In [1]: import numpy as np

In [2]: from numpy import linalg as LA

In [3]: np.set_printoptions(precision=3, suppress=True, linewidth=100, floatmode="fixed")

In [4]: def rnd(a):
   ...:     return np.round(a, 3) + 0
   ...: 

In [5]: M = -3 * np.eye(3) + np.ones((3, 3))

In [6]: M
Out[6]: 
array([[-2.000,  1.000,  1.000],
       [ 1.000, -2.000,  1.000],
       [ 1.000,  1.000, -2.000]])

In [7]: other = M[0, 0] * M[1:] - np.outer(M[1:, 0], M[0])

In [8]: other
Out[8]: 
array([[ 0.000,  3.000, -3.000],
       [ 0.000, -3.000,  3.000]])

In [9]: print(M[:, 0] / M[0, 0])
[ 1.000 -0.500 -0.500]

In [10]: np.flatnonzero(~other.round(6).any(axis=1))
Out[10]: array([], dtype=int64)

In [11]: x0 = np.array([1, 1, 2])

In [12]: (other @ x0).argmax()
Out[12]: np.int64(1)

In [13]: print(other @ x0)
[-3.000  3.000]

In [14]: other * x0
Out[14]: 
array([[ 0.000,  3.000, -6.000],
       [ 0.000, -3.000,  6.000]])

In [15]: np.einsum("ij,j->i", other, x0)
Out[15]: array([-3.000,  3.000])

In [16]: LA.norm(other @ x0) <= LA.norm(other, 2) * LA.norm(x0) + 1e-9
Out[16]: np.True_

In [17]: print([round(float(x), 3) for x in LA.svd(M, compute_uv=False)[:3]])
[3.0, 3.0, 0.0]

In [18]: LA.cond(M) > 100
Out[18]: np.True_

In [19]: rnd(LA.norm(M, 2) / LA.norm(M))
Out[19]: np.float64(0.707)

In [20]: LA.matrix_rank(M, rtol=0.1)
Out[20]: np.int64(2)

In [21]: left, s, Vt = LA.svd(M)

In [22]: rnd(s)
Out[22]: array([3.000, 3.000, 0.000])

In [23]: print(np.argmax(s[:-1] / (s[1:] + 1e-6)) + 1)
2

In [24]: other = left[:, :2] @ np.diag(s[:2]) @ Vt[:2]

In [25]: print(rnd(other))
[[-2.000  1.000  1.000]
 [ 1.000 -2.000  1.000]
 [ 1.000  1.000 -2.000]]

In [26]: print(rnd(np.abs(M - other).max()))
0.0

In [27]: rnd(LA.norm(M - other) / LA.norm(M))
Out[27]: np.float64(0.0)

In [28]: other = np.array([[1, 0], [3, 0]])

In [29]: Z = np.kron(other, M)

In [30]: Z.shape
Out[30]: (6, 6)

In [31]: Z
Out[31]: 
array([[-2.000,  1.000,  1.000, -0.000,  0.000,  0.000],
       [ 1.000, -2.000,  1.000,  0.000, -0.000,  0.000],
       [ 1.000,  1.000, -2.000,  0.000,  0.000, -0.000],
       [-6.000,  3.000,  3.000, -0.000,  0.000,  0.000],
       [ 3.000, -6.000,  3.000,  0.000, -0.000,  0.000],
       [ 3.000,  3.000, -6.000,  0.000,  0.000, -0.000]])

In [32]: LA.matrix_rank(Z)
Out[32]: np.int64(2)

In [33]: J = np.load("dump.npy")

In [34]: J
Out[34]: 
array([[-2.000,  0.000,  0.000],
       [ 0.000,  7.000, -6.000],
       [ 0.000,  0.000, -5.000]])

In [35]: other = LA.inv(J)

In [36]: rnd(LA.slogdet(J)[0])
Out[36]: np.float64(1.0)

In [37]: rnd(other)
Out[37]: 
array([[-0.500,  0.000,  0.000],
       [ 0.000,  0.143, -0.171],
       [ 0.000,  0.000, -0.200]])

In [38]: (np.abs(other) > 1e-9).astype(int)
Out[38]: 
array([[1, 0, 0],
       [0, 1, 1],
       [0, 0, 1]])

In [39]: print(rnd(LA.det(J) * other))
[[-35.000   0.000   0.000]
 [  0.000  10.000 -12.000]
 [  0.000   0.000 -14.000]]

In [40]: rnd(LA.inv(other))
Out[40]: 
array([[-2.000,  0.000,  0.000],
       [ 0.000,  7.000, -6.000],
       [ 0.000,  0.000, -5.000]])

In [41]: np.allclose(other, J.T)
Out[41]: False

In [42]: w, evecs = LA.eig(J)

In [43]: rnd(np.sort(LA.eigvals(J.T)))
Out[43]: array([-5.000, -2.000,  7.000])

In [44]: rnd(np.sort(LA.eigvals(J @ J)))
Out[44]: array([ 4.000, 25.000, 49.000])

In [45]: J @ evecs[:, 0] - w[0] * evecs[:, 0]
Out[45]: array([0.000, 0.000, 0.000])

In [46]: F = np.load("block4.npy")

In [47]: F
Out[47]: 
array([[ 3,  4,  5,  6,  7,  8],
       [ 9, 10, 11, 12, 13, 14],
       [15, 16, 17, 18, 19, 20],
       [21, 22, 23, 24, 25, 26],
       [27, 28, 29, 30, 31, 32],
       [33, 34, 35, 36, 37, 38]])

In [48]: G = F.T @ F

In [49]: print(LA.matrix_rank(G))
2

In [50]: G
Out[50]: 
array([[2574, 2682, 2790, 2898, 3006, 3114],
       [2682, 2796, 2910, 3024, 3138, 3252],
       [2790, 2910, 3030, 3150, 3270, 3390],
       [2898, 3024, 3150, 3276, 3402, 3528],
       [3006, 3138, 3270, 3402, 3534, 3666],
       [3114, 3252, 3390, 3528, 3666, 3804]])

In [51]: print(rnd(LA.eigvalsh(G)[::-1]))
[18993.103    20.897     0.000     0.000     0.000     0.000]

In [52]: (F @ F.T).shape
Out[52]: (6, 6)
